$ python -q
>>> import numpy as np
>>> from numpy import linalg as LA
>>> np.set_printoptions(precision=3, suppress=True, linewidth=100)
>>> def rd(a):
...     return np.round(a, 3) + 0
... 
>>> E = np.loadtxt("dump.csv", delimiter=",")
>>> E
array([[ 0.1,  2. , -0.4,  0.9, -0.8],
       [ 0.7,  1.2,  1.1, -2. , -0.7],
       [ 1.2, -0.2, -0.2, -0.6,  1.3]])
>>> B = E / LA.norm(E, axis=1, keepdims=True)
>>> C2 = B @ B.T
>>> rd(LA.norm(B, axis=1))
array([1., 1., 1.])
>>> rd(C2[2])
array([-0.397,  0.128,  1.   ])
>>> rd(np.degrees(np.arccos(np.clip(C2[2, 0], -1, 1))))
np.float64(113.415)
>>> W = np.array([[2, 2], [2, 1], [1, 0], [2, 0], [2, 1]])
>>> beta = np.array([3, 3])
>>> H = np.maximum(E @ W + beta, 0)
>>> (H > 0).astype(int)
array([[1, 1],
       [1, 1],
       [1, 1]])
>>> LA.matrix_rank(H)
np.int64(2)
>>> (H > 0).mean(axis=0)
array([1., 1.])
>>> rd(H)
array([[7. , 4.4],
       [2.5, 4.9],
       [6.2, 6.5]])
>>> C = np.array([[3, 2, 2], [7, 7, 8]])
>>> rd(H @ C)
array([[51.8, 44.8, 49.2],
       [41.8, 39.3, 44.2],
       [64.1, 57.9, 64.4]])
>>> W @ C
array([[20, 18, 20],
       [13, 11, 12],
       [ 3,  2,  2],
       [ 6,  4,  4],
       [13, 11, 12]])
>>> rng = np.random.default_rng(770485)
>>> B = E + rng.integers(-2, 3, (3, 2)) @ rng.integers(-2, 3, (2, 5))
>>> rd(B)
array([[-1.9,  0. ,  1.6, -1.1,  1.2],
       [-0.3, -4.8,  2.1,  2. , -4.7],
       [ 0.2,  1.8,  0.8, -4.6,  5.3]])
>>> LA.matrix_rank(B - E, tol=1e-8)
np.int64(2)
>>> np.abs(B - E).sum(axis=1)
array([10., 16., 12.])
>>> rd(B - E)
array([[-2., -2.,  2., -2.,  2.],
       [-1., -6.,  1.,  4., -4.],
       [-1.,  2.,  1., -4.,  4.]])
>>> rd(LA.svd(B - E, compute_uv=False))
array([10.   ,  5.292,  0.   ])
>>> C2 = E.T @ E
>>> rd(LA.eigvalsh(C2)[::-1])
array([7.904, 6.556, 2.359, 0.   , 0.   ])
>>> (E @ E.T).shape
(3, 3)
>>> np.allclose(C2, C2.T)
True
>>> rd(LA.svd(E, compute_uv=False) ** 2)
array([7.904, 6.556, 2.359])
>>> LA.matrix_rank(C2)
np.int64(3)
>>> rd(LA.norm(E, 2))
np.float64(2.811)
>>> rd(LA.norm(E, "nuc"))
np.float64(6.908)
>>> rd(LA.norm(E) ** 2 / LA.norm(E, 2) ** 2)
np.float64(2.128)
>>> rd(LA.norm(E, 1)), rd(LA.norm(E, np.inf))
(np.float64(3.5), np.float64(5.7))
>>> rd(LA.norm(E[2] - E[1]))
np.float64(3.14)
>>> LA.norm(E, axis=1).argmax()
np.int64(1)
>>> J = np.array([[2, 0, 1, 0, 1],
...     [0, 2, 2, 3, 0],
...     [3, 2, 3, 2, 0],
...     [0, 2, 1, 1, 1],
...     [2, 6, 7, 9, 1]])
>>> # null space of dimension 1
>>> rd(LA.det(J.T))
np.float64(0.0)
>>> rd(np.poly(J))
array([  1.,  -9.,   5.,  31., -20.,   0.])
>>> np.einsum("ii->", J)
np.int64(9)
>>> rd(LA.det(J[::-1]))
np.float64(0.0)
>>> np.einsum("ij,ji->", J, J)
np.int64(71)
>>> rd(LA.eigvals(J).sum().real)
np.float64(9.0)
>>> rd(LA.eigvals(J))
array([ 7.914,  2.2  , -1.764,  0.   ,  0.651])
>>> np.kron(np.eye(2, dtype=int), J)
array([[2, 0, 1, 0, 1, 0, 0, 0, 0, 0],
       [0, 2, 2, 3, 0, 0, 0, 0, 0, 0],
       [3, 2, 3, 2, 0, 0, 0, 0, 0, 0],
       [0, 2, 1, 1, 1, 0, 0, 0, 0, 0],
       [2, 6, 7, 9, 1, 0, 0, 0, 0, 0],
       [0, 0, 0, 0, 0, 2, 0, 1, 0, 1],
       [0, 0, 0, 0, 0, 0, 2, 2, 3, 0],
       [0, 0, 0, 0, 0, 3, 2, 3, 2, 0],
       [0, 0, 0, 0, 0, 0, 2, 1, 1, 1],
       [0, 0, 0, 0, 0, 2, 6, 7, 9, 1]])
